>>> import numpy as np
>>> np.set_printoptions(precision=2, suppress=True, linewidth=120, legacy="1.25")
>>> def tidy(a):
...     return np.round(a, 2) + 0
... 
>>> M = np.load("dump.npy")
>>> M
array([[ 58,  49, -16,  -3],
       [ 49,  65,  12,  -7],
       [-16,  12,  32,  -4],
       [ -3,  -7,  -4,   1]])
>>> vals, evecs = np.linalg.eigvalsh(M)
Traceback (most recent call last):
  File "<python-input-5>", line 1, in <module>
    vals, evecs = np.linalg.eigvalsh(M)
    ^^^^^^^^^^^
ValueError: too many values to unpack (expected 2)
>>> vals, evecs = np.linalg.eigh(M)
>>> tidy(evecs.T @ evecs)
array([[1., 0., 0., 0.],
       [0., 1., 0., 0.],
       [0., 0., 1., 0.],
       [0., 0., 0., 1.]])
>>> (vals > 1e-8).sum(), (vals < -1e-8).sum()
(2, 0)
>>> tidy(evecs.T @ M @ evecs)
array([[  0.  ,   0.  ,   0.  ,   0.  ],
       [  0.  ,   0.  ,   0.  ,   0.  ],
       [  0.  ,   0.  ,  44.86,   0.  ],
       [  0.  ,   0.  ,   0.  , 111.14]])
>>> tidy(np.linalg.svd(M, compute_uv=False))
array([111.14,  44.86,   0.  ,   0.  ])
>>> vals.sum(), np.trace(M)
(156.0, 156)
>>> U, sv, VT = np.linalg.svd(M, full_matrices=False)
>>> (sv > 1e-8).sum()
2
>>> tidy(sv)
array([111.14,  44.86,   0.  ,   0.  ])
>>> tidy(np.abs(VT[0]))
array([0.68, 0.73, 0.02, 0.06])
>>> np.abs(U[:, 0]).round(6).argmax()
1
>>> rng = np.random.default_rng(444030)
>>> B = M + rng.integers(-2, 3, (4, 2)) @ rng.integers(-2, 3, (2, 4))
>>> B
array([[ 59,  47, -15,  -2],
       [ 46,  63,   7, -12],
       [-16,   4,  30,  -6],
       [ -5,  -7,  -7,  -2]])
>>> B - M
array([[ 1, -2,  1,  1],
       [-3, -2, -5, -5],
       [ 0, -8, -2, -2],
       [-2,  0, -3, -3]])
>>> np.abs(B - M).sum(axis=1)
array([ 5, 15, 12,  8])
>>> tidy(np.linalg.svd(B - M, compute_uv=False))
array([10.76,  6.94,  0.  ,  0.  ])
>>> x = np.array([1, 1, -2, 3])
>>> rhs = B @ x
>>> rhs
array([130,  59, -90,  -4])
>>> tidy(np.linalg.solve(B, rhs + B[:, 1]))
array([ 1.,  2., -2.,  3.])
>>> tidy(np.trace(np.linalg.pinv(M) @ M))
2.0
>>> np.unique(M.round(6), axis=0).shape
(4, 4)
>>> np.allclose(M[:-1].T @ np.linalg.lstsq(M[:-1].T, M[-1])[0], M[-1])
True
>>> np.linalg.lstsq(M[:-1].T, M[-1])[2]
2
>>> tidy(M @ np.linalg.pinv(M) @ M)
array([[ 58.,  49., -16.,  -3.],
       [ 49.,  65.,  12.,  -7.],
       [-16.,  12.,  32.,  -4.],
       [ -3.,  -7.,  -4.,   1.]])
>>> J = np.loadtxt("layer14.csv", delimiter=",")
>>> J
array([[ 3., -2.,  3.],
       [-2.,  3., -2.],
       [ 3., -2.,  3.]])
>>> W = np.array([[0, 2, 2, 2, 0], [-1, -2, 1, -2, 0], [-1, -1, 0, 0, 1]])
>>> b = np.array([0, 2, 1, 1, -5])
>>> H = np.maximum(J @ W + b, 0)
>>> tidy((H > 0).mean(axis=0))
array([0.  , 0.67, 0.67, 0.67, 0.  ])
>>> H
array([[ 0.,  9.,  5., 11.,  0.],
       [ 0.,  0.,  0.,  0.,  0.],
       [ 0.,  9.,  5., 11.,  0.]])
>>> np.linalg.matrix_rank(H)
1
>>> (H > 0).astype(int)
array([[0, 1, 1, 1, 0],
       [0, 0, 0, 0, 0],
       [0, 1, 1, 1, 0]])
>>> basis = np.array([[1, 1, 2], [-1, -2, 0], [1, 0, -2], [-2, 2, -1], [0, 2, 0]])
>>> W @ basis
array([[-4,  0, -6],
       [ 6, -1, -2],
       [ 0,  3, -2]])
>>> B = H + rng.integers(-2, 3, (3, 1)) @ rng.integers(-2, 3, (1, 5))
>>> B
array([[ 2., 11.,  7., 12., -2.],
       [-4., -4., -4., -2.,  4.],
       [-2.,  7.,  3., 10.,  2.]])
>>> np.linalg.matrix_rank(B - H, tol=1e-8)
1
>>> np.linalg.cond(J) > 100
True
>>> np.argsort(-np.linalg.norm(J, axis=0).round(6), kind="stable")[:3]
array([0, 2, 1])
>>> x = np.array([3, 0, 0])
>>> (J @ x).argmax()
0
>>> np.sign((J @ x).round(6))
array([ 1., -1.,  1.])
>>> np.linalg.norm(J @ x) <= np.linalg.norm(J, 2) * np.linalg.norm(x) + 1e-9
True
>>> np.einsum("ij,j->i", J, x)
array([ 9., -6.,  9.])
>>> J @ np.ones(3)
array([ 4., -1.,  4.])
>>> J @ np.eye(3)[2]
array([ 3., -2.,  3.])
>>> J @ (2 * x)
array([ 18., -12.,  18.])
>>> r = np.linalg.matrix_rank(M)
>>> r
2
>>> N = np.linalg.svd(M)[2][r:].T
>>> [int(np.linalg.matrix_rank(M[:, :j + 1])) for j in range(4)]
[1, 2, 2, 2]
>>> tidy(N @ N.T)
array([[ 0.39, -0.36,  0.33,  0.  ],
       [-0.36,  0.33, -0.29,  0.09],
       [ 0.33, -0.29,  0.29,  0.09],
       [ 0.  ,  0.09,  0.09,  0.98]])
>>> [int(np.linalg.matrix_rank(np.delete(M, i, axis=0))) for i in range(4)]
[2, 2, 2, 2]
>>> tidy(M @ N)
array([[0., 0.],
       [0., 0.],
       [0., 0.],
       [0., 0.]])
>>> np.allclose(M @ N, 0)
True
>>> A = np.load("test7.npy")
>>> A
array([[  0.75,  -8.42,  -6.44],
       [  0.82,  -8.34,  -6.35],
       [  0.61,  -6.3 ,  -4.77],
       [  1.04, -10.56,  -7.97],
       [  0.42,  -4.13,  -3.26],
       [  0.98, -10.49,  -8.01],
       [  0.26,  -1.98,  -1.65],
       [  0.79,  -8.39,  -6.43],
       [  0.99, -10.48,  -8.05],
       [  0.14,  -2.09,  -1.63],
       [  0.15,  -2.16,  -1.59],
       [  0.41,  -4.25,  -3.27],
       [  0.59,  -6.27,  -4.78],
       [  0.96, -10.52,  -8.03],
       [  1.03, -10.49,  -7.97],
       [  0.57,  -6.37,  -4.82],
       [  0.58,  -6.25,  -4.82],
       [  1.04, -10.43,  -8.09],
       [  1.1 , -10.52,  -8.03],
       [  0.73,  -8.4 ,  -6.49],
       [  0.16,  -2.13,  -1.54],
       [  0.76,  -8.43,  -6.38],
       [  0.29,  -2.05,  -1.56],
       [  0.84,  -8.33,  -6.41]])
>>> W = np.array([[-3, 0, 1, 2, 2, 2], [2, -1, 2, -3, -2, 0], [2, 2, -3, -3, -3, 0]])
>>> b = np.array([1, -3, 0, -1, 2, 3])
>>> H = np.maximum(A @ W + b, 0)
>>> (H > 0).astype(int)
array([[0, 0, 1, 1, 1, 1],
       [0, 0, 1, 1, 1, 1],
       [0, 0, 1, 1, 1, 1],
       [0, 0, 1, 1, 1, 1],
       [0, 0, 1, 1, 1, 1],
       [0, 0, 1, 1, 1, 1],
       [0, 0, 1, 1, 1, 1],
       [0, 0, 1, 1, 1, 1],
       [0, 0, 1, 1, 1, 1],
       [0, 0, 1, 1, 1, 1],
       [0, 0, 1, 1, 1, 1],
       [0, 0, 1, 1, 1, 1],
       [0, 0, 1, 1, 1, 1],
       [0, 0, 1, 1, 1, 1],
       [0, 0, 1, 1, 1, 1],
       [0, 0, 1, 1, 1, 1],
       [0, 0, 1, 1, 1, 1],
       [0, 0, 1, 1, 1, 1],
       [0, 0, 1, 1, 1, 1],
       [0, 0, 1, 1, 1, 1],
       [0, 0, 1, 1, 1, 1],
       [0, 0, 1, 1, 1, 1],
       [0, 0, 1, 1, 1, 1],
       [0, 0, 1, 1, 1, 1]])
>>> basis = np.array([[-3, 2], [-3, 1], [-1, -2], [3, -1], [-3, -2], [-2, -3]])
>>> W @ basis
array([[  4, -20],
       [ -8,   6],
       [ -9,  21]])
>>> E = np.loadtxt("sample10.csv", delimiter=",")
>>> E
array([[ 1.49,  1.93,  4.36],
       [ 4.83, -0.34, -1.23],
       [-1.56, -1.03,  4.64],
       [-2.53,  4.03, -1.54],
       [-4.2 , -2.48, -1.08],
       [-0.17, -2.27,  4.45],
       [ 2.75,  4.11, -0.7 ],
       [-3.19,  1.12, -3.68],
       [-1.19,  1.95, -4.45],
       [ 3.06,  2.55, -3.03]])
>>> proj = E @ np.linalg.solve(E.T @ E, E.T)
>>> tidy(np.diag(proj))
array([0.38, 0.39, 0.26, 0.46, 0.3 , 0.2 , 0.33, 0.24, 0.21, 0.23])
>>> arr = np.load("data.npy")
>>> tidy(arr)
array([[ 0.22, -0.42],
       [-0.42,  0.78]])
>>> [round(float(x), 2) for x in np.linalg.svd(arr, compute_uv=False)[:3]]
[1.0, 0.0]
>>> tidy(np.linalg.norm(arr, 2) / np.linalg.norm(arr))
1.0
>>> tidy(np.trace(np.linalg.pinv(arr) @ arr))
1.0
>>> np.unique(arr.round(6), axis=0).shape
(2, 2)
>>> np.allclose(arr[:-1].T @ np.linalg.lstsq(arr[:-1].T, arr[-1])[0], arr[-1])
True
>>> np.abs(np.diag(np.linalg.qr(arr)[1])) > 1e-9
array([ True, False])
>>> vals, evecs = np.linalg.eigh(arr)
>>> x = np.array([0, -2])
>>> tidy(x @ arr @ x / (x @ x)), tidy(vals[0]), tidy(vals[-1])
(0.78, 0.0, 1.0)
>>> (np.sign(evecs[:, -1].round(6)) == np.sign(evecs[0, -1].round(6))).astype(int)
array([1, 0])
>>> tidy(np.linalg.eigvalsh(arr[1:, 1:]))
array([0.78])
>>> tidy(x @ arr @ x)
3.1
>>> X = np.load("w.npy")
>>> X
array([[-0.05, -0.12,  0.01],
       [ 0.26,  0.23, -0.12],
       [ 0.26,  0.1 , -0.11],
       [-0.33, -0.1 ,  0.09],
       [ 0.16,  0.06, -0.04],
       [ 0.09, -0.08, -0.11],
       [ 0.4 , -0.09,  0.08],
       [-0.05, -0.01, -0.05],
       [-0.29,  0.1 ,  0.02],
       [ 0.28,  0.02,  0.04],
       [-0.28,  0.02,  0.03]])
>>> B = np.c_[X[:, :2] @ np.array([[-3, 3], [1, -4]]), np.array([3, 1, 2, 3, 2, 3, 3, 1, 3, 3, 0])]
>>> tidy(B)
array([[ 0.03,  0.33,  3.  ],
       [-0.55, -0.14,  1.  ],
       [-0.68,  0.38,  2.  ],
       [ 0.89, -0.59,  3.  ],
       [-0.42,  0.24,  2.  ],
       [-0.35,  0.59,  3.  ],
       [-1.29,  1.56,  3.  ],
       [ 0.14, -0.11,  1.  ],
       [ 0.97, -1.27,  3.  ],
       [-0.82,  0.76,  3.  ],
       [ 0.86, -0.92,  0.  ]])
>>> tidy(np.linalg.lstsq(X, B[:, 0])[0])
array([-3.,  1.,  0.])
>>> np.linalg.matrix_rank(B)
3
>>> tidy(np.linalg.norm(B - X @ np.linalg.lstsq(X, B)[0], axis=0))
array([0.  , 0.  , 7.73])
>>> x = np.array([1, 9, 0])
>>> rhs = B @ x
>>> tidy(np.linalg.lstsq(B, rhs)[0])
array([1., 9., 0.])
>>> try:
...     np.linalg.solve(B, rhs)
... except np.linalg.LinAlgError as e:
...     print(e)
... 
Last 2 dimensions of the array must be square
>>> rhs = rhs + 0.05 * rng.normal(size=11)
>>> tidy(rhs)
array([  2.98,  -1.81,   2.78,  -4.49,   1.71,   4.98,  12.72,  -0.89, -10.52,   6.09,  -7.47])
>>> b, *_ = np.linalg.lstsq(B, rhs)
>>> b.round()
array([ 1.,  9., -0.])
>>> [round(float(np.linalg.norm(np.linalg.solve(B.T @ B + lam * np.eye(3), B.T @ rhs))), 2) for lam in (0, 1, 10, 100)]
[9.04, 5.85, 3.13, 0.65]
>>> tidy(B.T @ (rhs - B @ b))
array([0., 0., 0.])
>>> tidy(b)
array([ 0.95,  8.99, -0.01])
>>> B = np.c_[E[:, :2] @ np.array([[-2, -2], [-3, -3]]), np.array([2, 2, -1, 1, 2, 1, 0, 2, -3, 0])]
>>> tidy(B)
array([[ -8.77,  -8.77,   2.  ],
       [ -8.64,  -8.64,   2.  ],
       [  6.21,   6.21,  -1.  ],
       [ -7.03,  -7.03,   1.  ],
       [ 15.84,  15.84,   2.  ],
       [  7.15,   7.15,   1.  ],
       [-17.83, -17.83,   0.  ],
       [  3.02,   3.02,   2.  ],
       [ -3.47,  -3.47,  -3.  ],
       [-13.77, -13.77,   0.  ]])
>>> np.linalg.matrix_rank(np.c_[E, B])
4
>>> C2 = X.T @ X
>>> np.linalg.matrix_rank(C2)
3
>>> tidy(np.linalg.eigvalsh(C2)[::-1])
array([0.7 , 0.13, 0.03])
>>> basis = X[[1, 5]].astype(float)
>>> for _ in range(6):
...     lab = np.linalg.norm(X[:, None] - basis, axis=-1).argmin(axis=1)
...     basis = np.array([X[lab == j].mean(axis=0) for j in range(2)])
... 
>>> lab
array([1, 0, 0, 1, 0, 0, 0, 1, 1, 0, 1])
>>> np.abs(basis[1] - basis[0]).argmax()
0
>>> tidy(basis[1] - basis[0])
array([-0.44, -0.06,  0.06])
>>> np.bincount(lab)
array([6, 5])
>>> mat = np.load("case15.npy")
>>> tidy(mat)
array([[ 0.15,  0.47, -0.25],
       [ 0.47,  1.88,  0.06],
       [-0.25,  0.06,  1.97]])
>>> vals, evecs = np.linalg.eigh(mat)
>>> np.unique(vals.round(6) + 0, return_counts=True)[1]
array([1, 2])
>>> tidy(np.linalg.svd(mat, compute_uv=False))
array([2., 2., 0.])
>>> vals.sum(), np.trace(mat)
(4.0, 4.0)
>>> tidy(vals)
array([0., 2., 2.])
>>> tidy(evecs @ np.diag(vals) @ evecs.T)
array([[ 0.15,  0.47, -0.25],
       [ 0.47,  1.88,  0.06],
       [-0.25,  0.06,  1.97]])
>>> (vals > 1e-8).sum(), (vals < -1e-8).sum()
(2, 0)
>>> data = np.load("x.npy")
>>> data
array([[ 3.,  0., -8., -6.],
       [ 1.,  0.,  7.,  8.],
       [ 0.,  0.,  2.,  0.],
       [ 0.,  0.,  3.,  3.]])
>>> u, r1 = data[3], data[2]
>>> u @ u
18.0
>>> pr = (u @ r1) / (u @ u) * u
>>> np.outer(u, r1)
array([[0., 0., 0., 0.],
       [0., 0., 0., 0.],
       [0., 0., 6., 0.],
       [0., 0., 6., 0.]])
>>> r1 - pr
array([ 0.,  0.,  1., -1.])
>>> np.linalg.matrix_rank(np.outer(u, r1))
1
>>> pr
array([0., 0., 1., 1.])
>>> tidy(np.einsum("ij,ji->", arr, arr))
1.0
>>> tidy(np.linalg.eigvals(arr).sum().real)
1.0
>>> tidy(np.linalg.eigvals(arr))
array([0., 1.])
>>> tidy(np.einsum("ii->", arr))
1.0
>>> B = data / np.linalg.norm(data, axis=1, keepdims=True)
>>> C2 = B @ B.T
>>> np.argwhere(np.triu(np.abs(C2) > 0.95, 1))
array([[1, 3]])
>>> tidy(np.linalg.norm(B, axis=1))
array([1., 1., 1., 1.])
>>> tidy(C2[3])
array([-0.95,  0.99,  0.71,  1.  ])
